>>> import numpy as np
>>> import numpy.linalg as la
>>> np.set_printoptions(precision=1, suppress=True, linewidth=160, sign=" ")
>>> M = np.loadtxt("sample1.csv", delimiter=",")
>>> M
array([[ 2., 11.,  3., 11.,  4.,  8.],
       [ 3., 12.,  4., 12.,  5.,  9.],
       [-2.,  7., -1.,  7.,  0.,  4.],
       [ 1., 10.,  2., 10.,  3.,  7.],
       [-3.,  6., -2.,  6., -1.,  3.],
       [-1.,  8.,  0.,  8.,  1.,  5.],
       [ 3., 12.,  4., 12.,  5.,  9.]])
>>> M2 = M[0, 0] * M[1:] - np.outer(M[1:, 0], M[0])
>>> M2
array([[ 0., -9., -1., -9., -2., -6.],
       [ 0., 36.,  4., 36.,  8., 24.],
       [ 0.,  9.,  1.,  9.,  2.,  6.],
       [ 0., 45.,  5., 45., 10., 30.],
       [ 0., 27.,  3., 27.,  6., 18.],
       [ 0., -9., -1., -9., -2., -6.]])
>>> la.matrix_rank(M2), la.matrix_rank(M)
(np.int64(1), np.int64(2))
>>> A = np.load("dump.npy")
>>> A
array([[ 0,  0,  1,  5,  5],
       [ 0,  0,  3,  4,  4],
       [ 0,  0,  0,  1,  5],
       [ 0,  0,  0,  0,  1],
       [ 0,  0,  0,  0,  0]])
>>> rank = la.matrix_rank(A)
>>> rank
np.int64(3)
>>> null = la.svd(A)[2][rank:].T
>>> np.allclose(A @ null, 0)
True
>>> [int(la.matrix_rank(np.delete(A, i, axis=0))) for i in range(5)]
[3, 3, 3, 3, 3]
>>> la.matrix_rank(A.T @ A), la.matrix_rank(A @ A.T)
(np.int64(3), np.int64(3))
>>> np.round(la.norm(A, 2) / la.norm(A), 1)
np.float64(1.0)
>>> la.cond(A) > 100
np.True_
>>> la.matrix_rank(A, rtol=0.1)
np.int64(3)
>>> ang = np.radians(15)
>>> r_ = np.eye(5)
>>> r_[4, 4] = r_[3, 3] = np.cos(ang)
>>> r_[4, 3], r_[3, 4] = -np.sin(ang), np.sin(ang)
>>> r_
array([[ 1. ,  0. ,  0. ,  0. ,  0. ],
       [ 0. ,  1. ,  0. ,  0. ,  0. ],
       [ 0. ,  0. ,  1. ,  0. ,  0. ],
       [ 0. ,  0. ,  0. ,  1. ,  0.3],
       [ 0. ,  0. ,  0. , -0.3,  1. ]])
>>> M2 = A @ r_.T
>>> M2
array([[ 0. ,  0. ,  1. ,  6.1,  3.5],
       [ 0. ,  0. ,  3. ,  4.9,  2.8],
       [ 0. ,  0. ,  0. ,  2.3,  4.6],
       [ 0. ,  0. ,  0. ,  0.3,  1. ],
       [ 0. ,  0. ,  0. ,  0. ,  0. ]])
>>> np.allclose(A @ A.T, M2 @ M2.T)
True
>>> np.abs(np.diag(la.qr(A)[1])) > 1e-9
array([False, False, False, False, False])
>>> np.unique(A.round(6), axis=0).shape
(5, 5)
>>> np.round(A @ la.pinv(A) @ A, 1) + 0
array([[ 0.,  0.,  1.,  5.,  5.],
       [ 0.,  0.,  3.,  4.,  4.],
       [ 0.,  0.,  0.,  1.,  5.],
       [ 0.,  0.,  0.,  0.,  1.],
       [ 0.,  0.,  0.,  0.,  0.]])
>>> data = np.loadtxt("run8.csv", delimiter=",")
>>> data.round(1) + 0
array([[ 1.1, -1.1, -0.3,  1. , -0.7],
       [ 0. ,  0.7, -1.5, -0.5, -1. ],
       [ 1.6,  1. ,  0.4, -0.3,  0.4],
       [-0.4,  1. , -0.3,  1.7,  0.3],
       [-0.2,  0.5,  1.2,  0.1, -1.5]])
>>> np.allclose(data, data.T)
False
>>> np.round(data @ data, 1) + 0
array([[ 0.4, -1.8,  0. ,  3.2,  1.5],
       [-1.9, -2. , -2.8, -0.9,  0. ],
       [ 2.4, -0.7, -1.3,  0.6, -2.7],
       [-1.5,  2.6, -1.5,  2. , -0.8],
       [ 2.1,  1.2, -2.1, -0.7,  2.3]])
>>> round(la.det(data), 1)
np.float64(-32.0)
>>> feats = np.load("out9.npy")
>>> feats
array([[-3.2, -4.8, -2.3],
       [ 2.9, -2.3, -3.5],
       [-4. , -1.7, -0.4],
       [-3.7,  0.6, -0.5],
       [ 2.4,  0.5, -1.9],
       [-1.1,  0.8,  2. ],
       [ 1.6,  1.7,  1.2],
       [ 0.3,  1.4,  0.5],
       [-1.4,  1.2, -1. ],
       [-3.1, -0.1, -1.9],
       [-0.5, -2.4, -1.2],
       [ 2.2,  2.1,  2.7],
       [-5.5,  7.7, -4.2],
       [ 2.3,  1.9,  6.5],
       [-2.7,  2. ,  0. ],
       [ 0.5,  2.5, -1.4],
       [ 5. ,  6. ,  5.2],
       [-3.4, -2.2, -4.4],
       [ 0.7, -3.4,  1.2],
       [ 1. ,  0. ,  1.9]])
>>> np.unravel_index(np.abs(feats).argmax(), feats.shape)
(np.int64(12), np.int64(1))
>>> np.diff(feats, axis=0)
array([[ 6.1,  2.5, -1.2],
       [-6.9,  0.6,  3.1],
       [ 0.3,  2.3, -0.1],
       [ 6.1, -0.1, -1.4],
       [-3.5,  0.3,  3.9],
       [ 2.7,  0.9, -0.8],
       [-1.3, -0.3, -0.7],
       [-1.7, -0.2, -1.5],
       [-1.7, -1.3, -0.9],
       [ 2.6, -2.3,  0.7],
       [ 2.7,  4.5,  3.9],
       [-7.7,  5.6, -6.9],
       [ 7.8, -5.8, 10.7],
       [-5. ,  0.1, -6.5],
       [ 3.2,  0.5, -1.4],
       [ 4.5,  3.5,  6.6],
       [-8.4, -8.2, -9.6],
       [ 4.1, -1.2,  5.6],
       [ 0.3,  3.4,  0.7]])
>>> feats.sum(axis=0)
array([-9.7, 11.5, -1.5])
>>> feats - feats[0]
array([[ 0. ,  0. ,  0. ],
       [ 6.1,  2.5, -1.2],
       [-0.8,  3.1,  1.9],
       [-0.5,  5.4,  1.8],
       [ 5.6,  5.3,  0.4],
       [ 2.1,  5.6,  4.3],
       [ 4.8,  6.5,  3.5],
       [ 3.5,  6.2,  2.8],
       [ 1.8,  6. ,  1.3],
       [ 0.1,  4.7,  0.4],
       [ 2.7,  2.4,  1.1],
       [ 5.4,  6.9,  5. ],
       [-2.3, 12.5, -1.9],
       [ 5.5,  6.7,  8.8],
       [ 0.5,  6.8,  2.3],
       [ 3.7,  7.3,  0.9],
       [ 8.2, 10.8,  7.5],
       [-0.2,  2.6, -2.1],
       [ 3.9,  1.4,  3.5],
       [ 4.2,  4.8,  4.2]])
>>> np.count_nonzero(feats)
np.int64(58)
